In [1]: import numpy as np

In [2]: from numpy import linalg as LA

In [3]: np.set_printoptions(precision=1, suppress=True, linewidth=140)

In [4]: M = np.array([[6, 0, 9, 1, 0, 0, 0],
   ...:     [7, 8, 8, 3, 0, 0, 0],
   ...:     [8, 0, 5, 2, 0, 0, 0],
   ...:     [6, 8, 7, 6, 0, 0, 0],
   ...:     [0, 0, 0, 0, 7, 5, 0],
   ...:     [0, 0, 0, 0, 1, 3, 0],
   ...:     [0, 0, 0, 0, 0, 0, 0]])

In [5]: x0 = np.array([3, -1, 4, 4, 1, 0, -5])

In [6]: h1 = np.maximum(M @ x0, 0)

In [7]: np.tanh(M @ x0)
Out[7]: array([1. , 1. , 1. , 1. , 1. , 0.8, 0. ])

In [8]: T = np.stack([M, 2 * M, M[::-1]])

In [9]: T.shape
Out[9]: (3, 7, 7)

In [10]: LA.matrix_rank(T)
Out[10]: array([6, 6, 6])

In [11]: arr = np.load("out9.npy")

In [12]: arr
Out[12]: 
array([[3, 0, 1, 0, 3, 2],
       [2, 3, 0, 0, 0, 0],
       [2, 3, 2, 0, 2, 2],
       [0, 0, 0, 2, 0, 0],
       [2, 0, 0, 0, 3, 0],
       [2, 2, 1, 0, 3, 3]])

In [13]: other = arr[0, 0] * arr[1:] - np.outer(arr[1:, 0], arr[0])

In [14]: other
Out[14]: 
array([[ 0,  9, -2,  0, -6, -4],
       [ 0,  9,  4,  0,  0,  2],
       [ 0,  0,  0,  6,  0,  0],
       [ 0,  0, -2,  0,  3, -4],
       [ 0,  6,  1,  0,  3,  5]])

In [15]: LA.matrix_rank(other), LA.matrix_rank(arr)
Out[15]: (np.int64(5), np.int64(6))

In [16]: arr[:, 0] / arr[0, 0]
Out[16]: array([1. , 0.7, 0.7, 0. , 0.7, 0.7])

In [17]: np.allclose(M, M.T)
Out[17]: False

In [18]: (M - M.T) / 2
Out[18]: 
array([[ 0. , -3.5,  0.5, -2.5,  0. ,  0. ,  0. ],
       [ 3.5,  0. ,  4. , -2.5,  0. ,  0. ,  0. ],
       [-0.5, -4. ,  0. , -2.5,  0. ,  0. ,  0. ],
       [ 2.5,  2.5,  2.5,  0. ,  0. ,  0. ,  0. ],
       [ 0. ,  0. ,  0. ,  0. ,  0. ,  2. ,  0. ],
       [ 0. ,  0. ,  0. ,  0. , -2. ,  0. ,  0. ],
       [ 0. ,  0. ,  0. ,  0. ,  0. ,  0. ,  0. ]])

In [19]: np.allclose(M @ M.T, M.T @ M)
Out[19]: False

In [20]: np.round(LA.norm(arr, 2), 1)
Out[20]: np.float64(8.9)

In [21]: np.round(LA.norm(arr, "nuc"), 1)
Out[21]: np.float64(18.9)

In [22]: LA.norm(arr, axis=1).argmax()
Out[22]: np.int64(5)

In [23]: LA.norm(arr, axis=1)
Out[23]: array([4.8, 3.6, 5. , 2. , 3.6, 5.2])

In [24]: arr[4] @ arr[0]
Out[24]: np.int64(15)

In [25]: mat = np.load("block14.npy")

In [26]: mat
Out[26]: 
array([[ 1.9, -0.4, -1. , -0.7, -2.5,  0.6],
       [ 0.5,  0.8,  1.8, -0.7, -1.6, -2.1],
       [ 2. , -0.5, -1.1, -0.6, -2.4,  0.6],
       [ 0. , -0.7,  0.4, -0.5,  2.2, -1.5]])

In [27]: LA.cond(mat) > 100
Out[27]: np.False_

In [28]: np.argsort(-LA.norm(mat, axis=0).round(6), kind="stable")[:3]
Out[28]: array([4, 0, 5])

In [29]: theta = np.radians(30)

In [30]: R = np.eye(6)

In [31]: R[2, 2] = R[5, 5] = np.cos(theta)

In [32]: R[2, 5], R[5, 2] = -np.sin(theta), np.sin(theta)

In [33]: R
Out[33]: 
array([[ 1. ,  0. ,  0. ,  0. ,  0. ,  0. ],
       [ 0. ,  1. ,  0. ,  0. ,  0. ,  0. ],
       [ 0. ,  0. ,  0.9,  0. ,  0. , -0.5],
       [ 0. ,  0. ,  0. ,  1. ,  0. ,  0. ],
       [ 0. ,  0. ,  0. ,  0. ,  1. ,  0. ],
       [ 0. ,  0. ,  0.5,  0. ,  0. ,  0.9]])

In [34]: other = mat @ R.T

In [35]: round(float(LA.det(R)), 1), round(float(np.trace(R)), 1)
Out[35]: (1.0, 5.7)

In [36]: LA.svd(mat, compute_uv=False), LA.svd(other, compute_uv=False)
Out[36]: (array([5.3, 3.4, 2. , 0.1]), array([5.3, 3.4, 2. , 0.1]))

In [37]: np.allclose(LA.norm(mat, axis=1), LA.norm(other, axis=1))
Out[37]: True

In [38]: np.abs(other - mat).max(axis=0)
Out[38]: array([0. , 0. , 0.8, 0. , 0. , 1.2])

In [39]: np.allclose(mat @ mat.T, other @ other.T)
Out[39]: True
